% ipython --no-banner

In [1]: import numpy as np

In [2]: np.set_printoptions(precision=4, suppress=True, linewidth=160, floatmode="fixed")

In [3]: mat = np.loadtxt("w.csv", delimiter=",")

In [4]: mat
Out[4]: 
array([[5.0000, 0.0000, 0.0000, 0.0000],
       [5.0000, 4.0000, 0.0000, 0.0000],
       [0.0000, 0.0000, 5.0000, 0.0000],
       [0.0000, 0.0000, 5.0000, 4.0000]])

In [5]: # splits into 2 blocks

In [6]: np.prod(np.diag(mat)), round(float(np.linalg.det(mat)), 4)
Out[6]: (np.float64(400.0), 400.0)

In [7]: np.linalg.matrix_power(mat - np.diag(np.diag(mat)), 4)
Out[7]: 
array([[0.0000, 0.0000, 0.0000, 0.0000],
       [0.0000, 0.0000, 0.0000, 0.0000],
       [0.0000, 0.0000, 0.0000, 0.0000],
       [0.0000, 0.0000, 0.0000, 0.0000]])

In [8]: np.linalg.matrix_rank(mat - mat[0, 0] * np.eye(4))
Out[8]: np.int64(2)

In [9]: mat @ mat
Out[9]: 
array([[25.0000,  0.0000,  0.0000,  0.0000],
       [45.0000, 16.0000,  0.0000,  0.0000],
       [ 0.0000,  0.0000, 25.0000,  0.0000],
       [ 0.0000,  0.0000, 45.0000, 16.0000]])

In [10]: np.sort(np.linalg.eigvals(mat))
Out[10]: array([4.0000, 4.0000, 5.0000, 5.0000])

In [11]: ev, V = np.linalg.eig(mat)

In [12]: mat @ V[:, 0] - ev[0] * V[:, 0]
Out[12]: array([0.0000, 0.0000, 0.0000, 0.0000])

In [13]: np.prod(ev)
Out[13]: np.float64(400.0)

In [14]: Y = mat / np.sqrt((mat ** 2).mean(axis=1, keepdims=True))

In [15]: np.linalg.matrix_rank(mat - mat.mean(axis=1, keepdims=True))
Out[15]: np.int64(3)

In [16]: np.linalg.matrix_rank(Y) == np.linalg.matrix_rank(mat)
Out[16]: np.True_
